$ ipython --no-banner

In [1]: import numpy as np

In [2]: from numpy import linalg as LA

In [3]: np.set_printoptions(precision=3, suppress=True, linewidth=120)

In [4]: A = np.load("test16.npy")

In [5]: A
Out[5]: 
array([[0.333, 0.   , 0.   , 0.333, 0.   , 0.333, 0.   ],
       [0.   , 0.5  , 0.5  , 0.   , 0.   , 0.   , 0.   ],
       [0.   , 0.   , 0.5  , 0.   , 0.   , 0.   , 0.5  ],
       [0.   , 0.25 , 0.25 , 0.25 , 0.   , 0.   , 0.25 ],
       [0.2  , 0.   , 0.   , 0.2  , 0.4  , 0.   , 0.2  ],
       [0.   , 0.   , 0.   , 0.5  , 0.   , 0.5  , 0.   ],
       [0.   , 0.333, 0.   , 0.   , 0.333, 0.   , 0.333]])

In [6]: # row-stochastic, so 1 is an eigenvalue

In [7]: B = np.array([[0, -2, -1],
   ...:     [0, -2, -1],
   ...:     [1, -2, -2],
   ...:     [3, -2, -3],
   ...:     [-2, 1, -3],
   ...:     [0, -3, 2],
   ...:     [1, -3, 2]])

In [8]: np.vstack([A, B.T]).shape
Out[8]: (10, 7)

In [9]: LA.matrix_rank(np.vstack([A, B.T]))
Out[9]: np.int64(7)

In [10]: np.round(B.T @ A.T, 3) + 0
Out[10]: 
array([[ 1.   ,  0.5  ,  1.   ,  1.25 ,  0.   ,  1.5  , -0.333],
       [-2.333, -2.   , -2.5  , -2.25 , -1.   , -2.5  , -1.333],
       [-0.667, -1.5  ,  0.   , -1.   , -1.6  , -0.5  , -0.667]])

In [11]: np.round(A @ B, 3) + 0
Out[11]: 
array([[ 1.   , -2.333, -0.667],
       [ 0.5  , -2.   , -1.5  ],
       [ 1.   , -2.5  ,  0.   ],
       [ 1.25 , -2.25 , -1.   ],
       [ 0.   , -1.   , -1.6  ],
       [ 1.5  , -2.5  , -0.5  ],
       [-0.333, -1.333, -0.667]])

In [12]: q, evecs = LA.qr(A[:, :1])[0], LA.qr(A[:, 1:])[0]

In [13]: sig = LA.svd(q.T @ evecs, compute_uv=False)

In [14]: sig
Out[14]: array([0.701])

In [15]: (sig > 0.9).sum()
Out[15]: np.int64(0)

In [16]: round(float(LA.norm(q @ q.T - evecs @ evecs.T, 2)), 3)
Out[16]: 1.0

In [17]: ang = np.radians(180)

In [18]: R = np.eye(7)

In [19]: R[5, 5] = R[3, 3] = np.cos(ang)

In [20]: R[5, 3], R[3, 5] = -np.sin(ang), np.sin(ang)

In [21]: R.round(3) + 0
Out[21]: 
array([[ 1.,  0.,  0.,  0.,  0.,  0.,  0.],
       [ 0.,  1.,  0.,  0.,  0.,  0.,  0.],
       [ 0.,  0.,  1.,  0.,  0.,  0.,  0.],
       [ 0.,  0.,  0., -1.,  0.,  0.,  0.],
       [ 0.,  0.,  0.,  0.,  1.,  0.,  0.],
       [ 0.,  0.,  0.,  0.,  0., -1.,  0.],
       [ 0.,  0.,  0.,  0.,  0.,  0.,  1.]])

In [22]: B = A @ R.T

In [23]: round(float(LA.det(R)), 3), np.trace(R)
Out[23]: (1.0, np.float64(3.0))

In [24]: np.abs(B - A).max(axis=0)
Out[24]: array([0., 0., 0., 1., 0., 1., 0.])

In [25]: B.round(3) + 0
Out[25]: 
array([[ 0.333,  0.   ,  0.   , -0.333,  0.   , -0.333,  0.   ],
       [ 0.   ,  0.5  ,  0.5  ,  0.   ,  0.   ,  0.   ,  0.   ],
       [ 0.   ,  0.   ,  0.5  ,  0.   ,  0.   ,  0.   ,  0.5  ],
       [ 0.   ,  0.25 ,  0.25 , -0.25 ,  0.   ,  0.   ,  0.25 ],
       [ 0.2  ,  0.   ,  0.   , -0.2  ,  0.4  ,  0.   ,  0.2  ],
       [ 0.   ,  0.   ,  0.   , -0.5  ,  0.   , -0.5  ,  0.   ],
       [ 0.   ,  0.333,  0.   ,  0.   ,  0.333,  0.   ,  0.333]])

In [26]: np.allclose(A @ A.T, B @ B.T)
Out[26]: True

In [27]: vec = np.array([0, 3, 2, 1, 3, 3, 3])

In [28]: target = A @ vec

In [29]: b, lr = np.zeros(7), 1 / LA.norm(A, 2) ** 2

In [30]: for i in range(30):
    ...:     b -= lr * A.T @ (A @ b - target)
    ...:     if i % 10 == 0: print(i, round(LA.norm(A @ b - target), 3))
    ...: 
0 0.883
10 0.326
20 0.226

In [31]: round(LA.cond(A), 3)
Out[31]: np.float64(6.214)

In [32]: b
Out[32]: array([0.103, 3.069, 1.874, 1.582, 2.715, 2.323, 3.037])

In [33]: mat = np.load("m.npy")

In [34]: mat
Out[34]: 
array([[ 0,  0,  2],
       [ 0,  3,  0],
       [-1,  0,  0]])

In [35]: # 2 blocks once reordered

In [36]: rng = np.random.default_rng(68)

In [37]: labels = rng.permutation(7)

In [38]: labels
Out[38]: array([4, 5, 6, 1, 0, 2, 3])

In [39]: B = A[labels][:, labels]

In [40]: B
Out[40]: 
array([[0.4  , 0.   , 0.2  , 0.   , 0.2  , 0.   , 0.2  ],
       [0.   , 0.5  , 0.   , 0.   , 0.   , 0.   , 0.5  ],
       [0.333, 0.   , 0.333, 0.333, 0.   , 0.   , 0.   ],
       [0.   , 0.   , 0.   , 0.5  , 0.   , 0.5  , 0.   ],
       [0.   , 0.333, 0.   , 0.   , 0.333, 0.   , 0.333],
       [0.   , 0.   , 0.5  , 0.   , 0.   , 0.5  , 0.   ],
       [0.   , 0.   , 0.25 , 0.25 , 0.   , 0.25 , 0.25 ]])

In [41]: np.allclose(B, A)
Out[41]: False

In [42]: round(LA.det(B), 3), round(float(LA.det(A[labels])), 3)
Out[42]: (np.float64(0.003), -0.003)

In [43]: round(np.trace(B), 3)
Out[43]: np.float64(2.817)

In [44]: proj = np.triu(np.array([[9, 9, 5], [0, 0, 5], [9, 4, 4]]), 1) + np.eye(3)

In [45]: B = proj @ mat @ LA.inv(proj)

In [46]: np.trace(B), np.trace(mat)
Out[46]: (np.float64(3.0), np.int64(3))

In [47]: B
Out[47]: 
array([[  -5.,   72., -333.],
       [  -5.,   48., -215.],
       [  -1.,    9.,  -40.]])

In [48]: round(float(LA.det(B)), 3)
Out[48]: 6.0

In [49]: LA.matrix_rank(B)
Out[49]: np.int64(3)

In [50]: m1 = np.load("data.npy")

In [51]: m1
Out[51]: 
array([[ 0.98 , -0.253,  0.212, -0.559,  1.286, -0.112, -0.415, -0.884],
       [-0.429,  0.447,  0.28 , -0.114, -0.083, -0.069,  1.408, -1.237],
       [-0.245, -0.494,  0.838, -1.067, -0.649, -1.175, -0.22 ,  0.053],
       [ 0.245,  0.363,  0.94 ,  1.174,  0.578, -0.949,  0.278,  0.482],
       [ 0.245,  1.544,  0.397, -0.909,  0.146,  0.352,  0.031,  0.653],
       [ 1.041, -0.786,  0.099, -0.303, -0.145,  0.348,  1.208,  0.772],
       [-1.163, -0.38 , -0.329, -0.472,  1.239, -0.14 ,  0.435,  0.655],
       [-0.49 , -0.464,  1.419,  0.124,  0.081,  1.198, -0.262, -0.06 ]])

In [52]: labels = rng.permutation(8)

In [53]: B = m1[:, labels] * rng.choice([-1, 1], 8)

In [54]: B
Out[54]: 
array([[-0.415,  0.98 , -0.884,  0.112,  0.253, -0.212, -1.286,  0.559],
       [ 1.408, -0.429, -1.237,  0.069, -0.447, -0.28 ,  0.083,  0.114],
       [-0.22 , -0.245,  0.053,  1.175,  0.494, -0.838,  0.649,  1.067],
       [ 0.278,  0.245,  0.482,  0.949, -0.363, -0.94 , -0.578, -1.174],
       [ 0.031,  0.245,  0.653, -0.352, -1.544, -0.397, -0.146,  0.909],
       [ 1.208,  1.041,  0.772, -0.348,  0.786, -0.099,  0.145,  0.303],
       [ 0.435, -1.163,  0.655,  0.14 ,  0.38 ,  0.329, -1.239,  0.472],
       [-0.262, -0.49 , -0.06 , -1.198,  0.464, -1.419, -0.081, -0.124]])

In [55]: Uu, _, Vt = LA.svd(m1.T @ B)

In [56]: np.round(LA.lstsq(m1, B)[0], 3) + 0
Out[56]: 
array([[ 0.,  1.,  0.,  0.,  0.,  0.,  0.,  0.],
       [ 0.,  0.,  0.,  0., -1.,  0.,  0.,  0.],
       [ 0.,  0.,  0.,  0.,  0., -1.,  0.,  0.],
       [ 0.,  0.,  0.,  0.,  0.,  0.,  0., -1.],
       [ 0.,  0.,  0.,  0.,  0.,  0., -1.,  0.],
       [ 0.,  0.,  0., -1.,  0.,  0.,  0.,  0.],
       [ 1.,  0.,  0.,  0.,  0.,  0.,  0.,  0.],
       [ 0.,  0.,  1.,  0.,  0.,  0.,  0.,  0.]])

In [57]: q, evecs = LA.qr(B[:, :6])[0], LA.qr(B[:, 6:])[0]

In [58]: sig = LA.svd(q.T @ evecs, compute_uv=False)

In [59]: np.round(LA.norm(q @ q.T - evecs @ evecs.T, 2), 3)
Out[59]: np.float64(1.0)

In [60]: (sig > 0.9).sum()
Out[60]: np.int64(0)

In [61]: np.count_nonzero(m1)
Out[61]: np.int64(64)

In [62]: round(float(LA.norm(m1)), 3)
Out[62]: 5.657

In [63]: m1.mean(axis=0)
Out[63]: array([ 0.023, -0.003,  0.482, -0.266,  0.307, -0.068,  0.308,  0.054])

In [64]: np.unravel_index(np.abs(m1).argmax(), m1.shape)
Out[64]: (np.int64(4), np.int64(1))

In [65]: X = np.arange(18).reshape(6, 3) + 2

In [66]: X
Out[66]: 
array([[ 2,  3,  4],
       [ 5,  6,  7],
       [ 8,  9, 10],
       [11, 12, 13],
       [14, 15, 16],
       [17, 18, 19]])

In [67]: Uu, sig, Vt = LA.svd(X, full_matrices=False)

In [68]: round(np.sqrt((sig ** 2).sum()), 3), np.round(LA.norm(X), 3)
Out[68]: (np.float64(49.689), np.float64(49.689))

In [69]: np.allclose(Uu * sig @ Vt, X)
Out[69]: True

In [70]: np.round(Uu.T @ Uu, 3) + 0
Out[70]: 
array([[1., 0., 0.],
       [0., 1., 0.],
       [0., 0., 1.]])

In [71]: np.round(Uu.T @ X @ Vt.T, 3) + 0
Out[71]: 
array([[49.666,  0.   ,  0.   ],
       [ 0.   ,  1.516,  0.   ],
       [ 0.   ,  0.   ,  0.   ]])

In [72]: np.round(Vt @ Vt.T, 3) + 0
Out[72]: 
array([[1., 0., 0.],
       [0., 1., 0.],
       [0., 0., 1.]])

In [73]: B = X[0, 0] * X[1:] - np.outer(X[1:, 0], X[0])

In [74]: B
Out[74]: 
array([[  0,  -3,  -6],
       [  0,  -6, -12],
       [  0,  -9, -18],
       [  0, -12, -24],
       [  0, -15, -30]])

In [75]: LA.matrix_rank(B), LA.matrix_rank(X)
Out[75]: (np.int64(1), np.int64(2))

In [76]: X[:, 0] / X[0, 0]
Out[76]: array([1. , 2.5, 4. , 5.5, 7. , 8.5])

In [77]: Uu, sig, Vt = LA.svd(X)

In [78]: evecs = Vt[:(sig > 1e-8).sum()]

In [79]: vec = X[1] + 4 * X[0] + rng.integers(2) * np.eye(3)[1]

In [80]: vec
Out[80]: array([13., 19., 23.])

In [81]: np.round(LA.norm(vec - evecs.T @ evecs @ vec), 3)
Out[81]: np.float64(0.816)

In [82]: np.allclose(evecs.T @ evecs @ vec, vec)
Out[82]: False

In [83]: evecs.T @ evecs
Out[83]: 
array([[ 0.833,  0.333, -0.167],
       [ 0.333,  0.333,  0.333],
       [-0.167,  0.333,  0.833]])

In [84]: np.diag(evecs.T @ evecs)
Out[84]: array([0.833, 0.333, 0.833])

In [85]: LA.matrix_rank(np.vstack([X, vec]))
Out[85]: np.int64(3)

In [86]: r0, v = X[5], X[2]

In [87]: r0 @ v
Out[87]: np.int64(488)

In [88]: r0 @ r0
Out[88]: np.int64(974)

In [89]: pr = (r0 @ v) / (r0 @ r0) * r0

In [90]: LA.matrix_rank(np.outer(r0, v))
Out[90]: np.int64(1)

In [91]: (v - pr) @ r0
Out[91]: np.float64(0.0)

In [92]: np.argsort(-LA.norm(X, axis=0).round(6), kind="stable")[:3]
Out[92]: array([2, 1, 0])

In [93]: q, _ = LA.qr(np.array([[0.9, 1.8, 0.4, -2.0, 0.0, -0.1],
    ...:     [1.3, -0.3, -0.5, -0.3, 0.3, -1.4],
    ...:     [-0.2, -1.2, -2.0, 1.9, 0.3, 0.1],
    ...:     [-1.0, 0.0, 0.4, 1.4, -0.2, 1.5],
    ...:     [0.3, 0.2, -0.3, -0.5, -0.5, 0.2],
    ...:     [0.3, -1.3, -0.6, 0.0, 2.5, -0.7]]))

In [94]: arr = q[:, :6]

In [95]: arr
Out[95]: 
array([[-0.467,  0.615, -0.341,  0.134,  0.52 , -0.006],
       [-0.674, -0.282,  0.116, -0.663, -0.024,  0.113],
       [ 0.104, -0.459, -0.865, -0.085,  0.09 , -0.121],
       [ 0.518,  0.124,  0.029, -0.51 ,  0.475,  0.479],
       [-0.156,  0.044, -0.225,  0.258, -0.396,  0.837],
       [-0.156, -0.561,  0.266,  0.457,  0.582,  0.207]])

In [96]: vec = np.array([-7, 6, -4, -8, 8, -6])

In [97]: h = np.maximum(arr @ vec, 0)

In [98]: np.maximum(arr @ (3 * vec), 0)
Out[98]: array([34.313, 20.996,  6.315,  5.989,  0.   ,  0.   ])

In [99]: np.flatnonzero(h > 1e-9)
Out[99]: array([0, 1, 2, 3])

In [100]: arr.T @ h
Out[100]: array([-8.801,  4.339, -4.85 , -4.303,  6.917,  1.431])

In [101]: ang = np.radians(180)

In [102]: R = np.eye(6)

In [103]: R[3, 3] = R[4, 4] = np.cos(ang)

In [104]: R[3, 4], R[4, 3] = -np.sin(ang), np.sin(ang)

In [105]: R.round(3) + 0
Out[105]: 
array([[ 1.,  0.,  0.,  0.,  0.,  0.],
       [ 0.,  1.,  0.,  0.,  0.,  0.],
       [ 0.,  0.,  1.,  0.,  0.,  0.],
       [ 0.,  0.,  0., -1.,  0.,  0.],
       [ 0.,  0.,  0.,  0., -1.,  0.],
       [ 0.,  0.,  0.,  0.,  0.,  1.]])

In [106]: B = arr @ R.T

In [107]: np.allclose(arr @ arr.T, B @ B.T)
Out[107]: True

In [108]: np.allclose(LA.norm(arr, axis=1), LA.norm(B, axis=1))
Out[108]: True

In [109]: t3 = np.stack([arr, 4 * arr, arr[::-1]])

In [110]: LA.det(t3)
Out[110]: array([   -1., -4096.,     1.])

In [111]: (t3 @ arr.T).shape
Out[111]: (3, 6, 6)

In [112]: t3.shape
Out[112]: (3, 6, 6)

In [113]: LA.norm(t3, axis=(1, 2))
Out[113]: array([2.449, 9.798, 2.449])

In [114]: LA.matrix_rank(t3.reshape(3, -1))
Out[114]: np.int64(2)

In [115]: LA.matrix_rank(t3)
Out[115]: array([6, 6, 6])

In [116]: B = np.array([[-4, 2], [-5, 2], [4, 4], [-5, -6]])

In [117]: C = np.array([[2, 2, 1], [2, 2, 2]])

In [118]: F = B @ C

In [119]: F
Out[119]: 
array([[ -4,  -4,   0],
       [ -6,  -6,  -1],
       [ 16,  16,  12],
       [-22, -22, -17]])

In [120]: # column 1 repeats column 0

In [121]: LA.cond(F) > 100
Out[121]: np.True_

In [122]: Uu, sig, Vt = LA.svd(F)

In [123]: sig.round(3) + 0
Out[123]: array([44.738,  4.066,  0.   ])

In [124]: B = Uu[:, :2] @ np.diag(sig[:2]) @ Vt[:2]

In [125]: round(float(LA.norm(F - B, 2)), 3), np.round(sig[2], 3)
Out[125]: (0.0, np.float64(0.0))

In [126]: round(LA.norm(F - B) / LA.norm(F), 3)
Out[126]: np.float64(0.0)

In [127]: round(np.abs(F - B).max(), 3)
Out[127]: np.float64(0.0)

In [128]: LA.matrix_rank(B)
Out[128]: np.int64(2)

In [129]: K = np.loadtxt("layer3.csv", delimiter=",")

In [130]: K
Out[130]: 
array([[ 7.836,  7.966,  7.794, -0.108],
       [-0.778, -0.788, -0.768,  0.153],
       [-0.998, -1.035, -1.026,  0.035],
       [-4.137, -4.254, -4.199,  0.102],
       [ 3.836,  3.874,  3.833,  0.048],
       [-2.201, -2.132, -2.267,  0.139],
       [ 2.239,  2.161,  2.129,  0.051],
       [ 5.667,  5.757,  5.753, -0.115],
       [ 1.624,  1.534,  1.4  , -0.08 ],
       [-3.317, -3.568, -3.468, -0.07 ],
       [ 0.1  , -0.011,  0.214,  0.007],
       [-2.709, -2.716, -2.66 , -0.054],
       [ 1.456,  1.347,  1.287,  0.052],
       [-0.835, -0.798, -0.675, -0.001],
       [-2.41 , -2.339, -2.288, -0.022],
       [ 7.14 ,  6.953,  7.008,  0.146],
       [ 2.398,  2.153,  2.23 , -0.101],
       [-0.504, -0.627, -0.651, -0.04 ],
       [-1.761, -1.96 , -1.864,  0.006],
       [-0.254, -0.281, -0.222,  0.072],
       [ 2.387,  2.494,  2.423,  0.041],
       [ 1.935,  2.166,  1.729, -0.046],
       [ 2.731,  2.514,  2.769, -0.044],
       [-7.849, -7.781, -7.913,  0.212],
       [-5.05 , -4.751, -4.797, -0.215]])

In [131]: r0 = np.array([3, 1, 1])

In [132]: np.correlate(K[23], K[11], "full")
Out[132]: array([ 0.424, 21.299, 42.443, 63.433, 42.007, 20.861, -0.574])

In [133]: np.cross(K[23, :3], K[11, :3])
Out[133]: array([-0.794,  0.558,  0.239])

In [134]: np.polyval(r0, K[23])
Out[134]: array([177.971, 174.851, 180.934,   1.347])

In [135]: np.convolve(K[23], r0)
Out[135]: array([-23.547, -31.192, -39.369, -15.058,  -7.701,   0.212])
